In [1]: import numpy as np

In [2]: import numpy.linalg as la

In [3]: np.set_printoptions(suppress=True, linewidth=100)

In [4]: def rnd(a):
   ...:     return np.round(a, 4) + 0
   ...: 

In [5]: Y = np.array([[1, -2, 0, -2, 1, 0, -2, -2, -2],
   ...:     [-1, -1, 2, -2, 1, 0, -1, -2, 1],
   ...:     [2, -1, -1, 0, 0, 2, 2, -1, -1],
   ...:     [0, -2, 1, -1, 1, -2, 1, 2, 1],
   ...:     [1, 0, -1, 0, 0, -2, -1, -1, -2],
   ...:     [1, -1, 1, 1, 0, 0, -1, 0, -1],
   ...:     [1, 1, -1, 0, 0, 2, -1, -2, 2],
   ...:     [-1, 1, 0, 1, 0, 0, -1, 2, -1],
   ...:     [-1, -2, 1, 1, -2, 1, 1, -2, 1]])

In [6]: Y[-1] = Y[0]

In [7]: M = Y + 0.1 * np.eye(9)

In [8]: M
Out[8]: 
array([[ 1.1, -2. ,  0. , -2. ,  1. ,  0. , -2. , -2. , -2. ],
       [-1. , -0.9,  2. , -2. ,  1. ,  0. , -1. , -2. ,  1. ],
       [ 2. , -1. , -0.9,  0. ,  0. ,  2. ,  2. , -1. , -1. ],
       [ 0. , -2. ,  1. , -0.9,  1. , -2. ,  1. ,  2. ,  1. ],
       [ 1. ,  0. , -1. ,  0. ,  0.1, -2. , -1. , -1. , -2. ],
       [ 1. , -1. ,  1. ,  1. ,  0. ,  0.1, -1. ,  0. , -1. ],
       [ 1. ,  1. , -1. ,  0. ,  0. ,  2. , -0.9, -2. ,  2. ],
       [-1. ,  1. ,  0. ,  1. ,  0. ,  0. , -1. ,  2.1, -1. ],
       [ 1. , -2. ,  0. , -2. ,  1. ,  0. , -2. , -2. , -1.9]])

In [9]: Uu, sv, vt = la.svd(M)

In [10]: np.argmax(sv[:-1] / (sv[1:] + 1e-6)) + 1
Out[10]: np.int64(8)

In [11]: Y = Uu[:, :8] @ np.diag(sv[:8]) @ vt[:8]

In [12]: la.matrix_rank(Y)
Out[12]: np.int64(8)

In [13]: W = np.array([[5, 4, 5],
    ...:     [4, 5, 3],
    ...:     [1, 4, 5],
    ...:     [3, 0, 3],
    ...:     [4, 4, 2],
    ...:     [2, 2, 0],
    ...:     [4, 0, 4],
    ...:     [5, 2, 3],
    ...:     [5, 4, 5]])

In [14]: beta = np.array([-2, 1, 1])

In [15]: act = np.maximum(M @ W + beta, 0)

In [16]: rnd((act > 0).mean(axis=0))
Out[16]: array([0.4444, 0.5556, 0.4444])

In [17]: la.matrix_rank(act)
Out[17]: np.int64(3)

In [18]: C = np.array([[3, 1, -2], [2, 1, 3], [-2, -1, 0]])

In [19]: (act @ C).round(6).argmax(axis=1)
Out[19]: array([0, 2, 0, 0, 0, 2, 0, 0, 0])

In [20]: A = np.load("arr.npy")

In [21]: A
Out[21]: 
array([[1.02, 2.  , 0.  , 1.  , 2.  , 0.  , 0.  , 0.  , 2.  , 0.  ],
       [0.  , 2.02, 1.  , 2.  , 1.  , 0.  , 1.  , 2.  , 2.  , 2.  ],
       [2.  , 2.  , 2.02, 0.  , 2.  , 2.  , 1.  , 0.  , 0.  , 0.  ],
       [0.  , 2.  , 1.  , 0.02, 1.  , 1.  , 2.  , 0.  , 2.  , 0.  ],
       [1.  , 2.  , 0.  , 2.  , 0.02, 2.  , 2.  , 2.  , 2.  , 0.  ],
       [1.  , 0.  , 0.  , 1.  , 0.  , 0.02, 0.  , 0.  , 2.  , 1.  ],
       [0.  , 1.  , 2.  , 0.  , 0.  , 0.  , 2.02, 2.  , 1.  , 1.  ],
       [1.  , 1.  , 1.  , 1.  , 2.  , 2.  , 1.  , 1.02, 1.  , 1.  ],
       [1.  , 0.  , 1.  , 1.  , 1.  , 2.  , 1.  , 2.  , 2.02, 2.  ],
       [1.  , 2.  , 0.  , 1.  , 2.  , 0.  , 0.  , 0.  , 2.  , 0.02]])

In [22]: (A - A.T) / 2
Out[22]: 
array([[ 0. ,  1. , -1. ,  0.5,  0.5, -0.5,  0. , -0.5,  0.5, -0.5],
       [-1. ,  0. , -0.5,  0. , -0.5,  0. ,  0. ,  0.5,  1. ,  0. ],
       [ 1. ,  0.5,  0. , -0.5,  1. ,  1. , -0.5, -0.5, -0.5,  0. ],
       [-0.5,  0. ,  0.5,  0. , -0.5,  0. ,  1. , -0.5,  0.5, -0.5],
       [-0.5,  0.5, -1. ,  0.5,  0. ,  1. ,  1. ,  0. ,  0.5, -1. ],
       [ 0.5,  0. , -1. ,  0. , -1. ,  0. ,  0. , -1. ,  0. ,  0.5],
       [ 0. ,  0. ,  0.5, -1. , -1. ,  0. ,  0. ,  0.5,  0. ,  0.5],
       [ 0.5, -0.5,  0.5,  0.5,  0. ,  1. , -0.5,  0. , -0.5,  0.5],
       [-0.5, -1. ,  0.5, -0.5, -0.5,  0. ,  0. ,  0.5,  0. ,  0. ],
       [ 0.5,  0. ,  0. ,  0.5,  1. , -0.5, -0.5, -0.5,  0. ,  0. ]])

In [23]: rnd(np.abs(la.eigvals(A)).max())
Out[23]: np.float64(10.4827)

In [24]: np.allclose(A @ A.T, A.T @ A)
Out[24]: False

In [25]: (A + A.T) / 2
Out[25]: 
array([[1.02, 1.  , 1.  , 0.5 , 1.5 , 0.5 , 0.  , 0.5 , 1.5 , 0.5 ],
       [1.  , 2.02, 1.5 , 2.  , 1.5 , 0.  , 1.  , 1.5 , 1.  , 2.  ],
       [1.  , 1.5 , 2.02, 0.5 , 1.  , 1.  , 1.5 , 0.5 , 0.5 , 0.  ],
       [0.5 , 2.  , 0.5 , 0.02, 1.5 , 1.  , 1.  , 0.5 , 1.5 , 0.5 ],
       [1.5 , 1.5 , 1.  , 1.5 , 0.02, 1.  , 1.  , 2.  , 1.5 , 1.  ],
       [0.5 , 0.  , 1.  , 1.  , 1.  , 0.02, 0.  , 1.  , 2.  , 0.5 ],
       [0.  , 1.  , 1.5 , 1.  , 1.  , 0.  , 2.02, 1.5 , 1.  , 0.5 ],
       [0.5 , 1.5 , 0.5 , 0.5 , 2.  , 1.  , 1.5 , 1.02, 1.5 , 0.5 ],
       [1.5 , 1.  , 0.5 , 1.5 , 1.5 , 2.  , 1.  , 1.5 , 2.02, 2.  ],
       [0.5 , 2.  , 0.  , 0.5 , 1.  , 0.5 , 0.5 , 0.5 , 2.  , 0.02]])

In [26]: rnd(np.sort(np.abs(la.eigvals(A))))
Out[26]: array([ 0.02  ,  0.2238,  1.4573,  1.4573,  1.6374,  1.6374,  1.8009,  1.8009,  2.303 , 10.4827])
